% python3 -q
>>> import numpy as np
>>> np.set_printoptions(suppress=True, linewidth=140)
>>> def tidy(a):
...     return np.round(a, 3) + 0
... 
>>> feats = np.loadtxt("a.csv", delimiter=",")
>>> print(feats)
[[  0.2  -1.7   0.5   1. ]
 [ -0.7  -0.3   0.2  -0.7]
 [-18.  -14.   -4.   12. ]
 [ -0.1   1.5  -0.1   0.5]
 [  0.9   1.4   0.3  -0.2]
 [  0.1  -2.2  -0.4   1.1]
 [ -0.5   1.6  -0.2   0.4]
 [ -0.5   0.6   2.2   0.2]
 [  1.   -0.6  -0.9  -1.8]
 [  1.5   0.4   0.3   0.2]
 [  1.   -1.8   0.6   1.5]
 [  1.5  -0.2   0.9  -0.8]
 [  0.3  -0.3   0.    0.5]
 [  0.4   0.6  -1.    0. ]
 [  1.5  -1.3   0.9   0.1]
 [ -0.1   0.    0.2  -0.3]
 [ -0.7  -0.2   1.7   2.1]
 [  0.2  -0.2   1.8  -0.6]
 [ -0.2  -0.2  -0.6  -0.2]
 [  0.4   0.3  -0.3   2. ]
 [ -1.   -0.3  -2.2  -0.7]
 [  0.8   1.   -1.2   0.1]]
>>> d = np.linalg.norm(feats[:, None] - feats[None], axis=-1)
>>> print(tidy(d[:5, :5]))
[[ 0.     2.398 24.976  3.308  3.403]
 [ 2.398  0.    25.805  2.265  2.39 ]
 [24.976 25.805  0.    26.611 27.599]
 [ 3.308  2.265 26.611  0.     1.288]
 [ 3.403  2.39  27.599  1.288  0.   ]]
>>> print((d + 1e9 * np.eye(22)).round(6).argmin(axis=1))
[10 15  5  6  9  0  3 17 18  4  0  9 15 21 11  1  7  7 15 12 18 13]
>>> print(np.linalg.matrix_rank(d ** 2))
6
>>> print(d.mean(axis=1).argmax())
2
>>> gram = np.cov(feats, rowvar=False)
>>> print(np.argsort(-feats.std(axis=0).round(6), kind="stable"))
[0 1 3 2]
>>> print(np.argwhere(np.triu(np.abs(np.corrcoef(feats.T)) > 0.8, 1)))
[[0 1]
 [0 3]
 [1 3]]
>>> print(tidy(np.corrcoef(feats.T)))
[[ 1.     0.92   0.653 -0.93 ]
 [ 0.92   1.     0.594 -0.905]
 [ 0.653  0.594  1.    -0.548]
 [-0.93  -0.905 -0.548  1.   ]]
>>> print(tidy(np.linalg.eigvalsh(gram)[::-1]))
[31.865  1.236  0.935  0.551]
>>> print(gram.shape)
(4, 4)
>>> print(tidy(np.polyfit(feats[:, 0], feats[:, 2], 1)))
[0.222 0.062]
>>> J = np.load("layer8.npy")
>>> print(J)
[[ 2  2  2  2  2  2]
 [-3  0 -3  0 -3  0]
 [-3 -3 -3 -3 -3 -3]
 [ 2  2  2  2  2  2]
 [-3  0 -3  0 -3  0]
 [-3 -3 -3 -3 -3 -3]]
>>> print(np.count_nonzero(J))
30
>>> print(np.linalg.matrix_rank(J))
2
>>> print(np.abs(J).max())
3
>>> print(np.unravel_index(np.abs(J).argmax(), J.shape))
(np.int64(1), np.int64(0))
>>> Uu, sv, Vt = np.linalg.svd(J)
>>> print(np.argmax(sv[:-1] / (sv[1:] + 1e-6)) + 1)
2
>>> B = Uu[:, :2] @ np.diag(sv[:2]) @ Vt[:2]
>>> print(np.linalg.matrix_rank(B))
2
>>> print(tidy(B))
[[ 2.  2.  2.  2.  2.  2.]
 [-3.  0. -3.  0. -3.  0.]
 [-3. -3. -3. -3. -3. -3.]
 [ 2.  2.  2.  2.  2.  2.]
 [-3.  0. -3.  0. -3.  0.]
 [-3. -3. -3. -3. -3. -3.]]
>>> print(tidy(np.sort(np.abs(np.linalg.eigvals(J)))))
[0. 0. 0. 0. 0. 5.]
>>> print(np.allclose(J @ J.T, J.T @ J))
False
>>> print(tidy(np.linalg.det(J)))
0.0
>>> J.inv()
Traceback (most recent call last):
  File "<python-input-31>", line 1, in <module>
    J.inv()
    ^^^^^
AttributeError: 'numpy.ndarray' object has no attribute 'inv'
>>> ang = np.radians(36)
>>> Rm = np.eye(6)
>>> Rm[1, 1] = Rm[4, 4] = np.cos(ang)
>>> Rm[1, 4], Rm[4, 1] = -np.sin(ang), np.sin(ang)
>>> print(tidy(Rm))
[[ 1.     0.     0.     0.     0.     0.   ]
 [ 0.     0.809  0.     0.    -0.588  0.   ]
 [ 0.     0.     1.     0.     0.     0.   ]
 [ 0.     0.     0.     1.     0.     0.   ]
 [ 0.     0.588  0.     0.     0.809  0.   ]
 [ 0.     0.     0.     0.     0.     1.   ]]
>>> B = J @ Rm.T
>>> print(tidy(np.abs(B - J).max(axis=0)))
[0.    2.336 0.    0.    1.19  0.   ]
>>> M = np.load("w.npy")
>>> print(M)
[[2 4 3 3 2]
 [4 6 5 5 4]
 [2 4 3 3 2]
 [2 4 3 3 2]]
>>> Uu, sv, Vt = np.linalg.svd(M)
>>> print(np.argmax(sv[:-1] / (sv[1:] + 1e-6)) + 1)
2
>>> B = Uu[:, :2] @ np.diag(sv[:2]) @ Vt[:2]
>>> print(tidy(np.linalg.norm(M - B, 2)), tidy(sv[2]))
0.0 0.0
>>> print(tidy(np.abs(M - B).max()))
0.0
>>> print(tidy(np.linalg.norm(M - B) / np.linalg.norm(M)))
0.0
>>> print(tidy(B))
[[2. 4. 3. 3. 2.]
 [4. 6. 5. 5. 4.]
 [2. 4. 3. 3. 2.]
 [2. 4. 3. 3. 2.]]
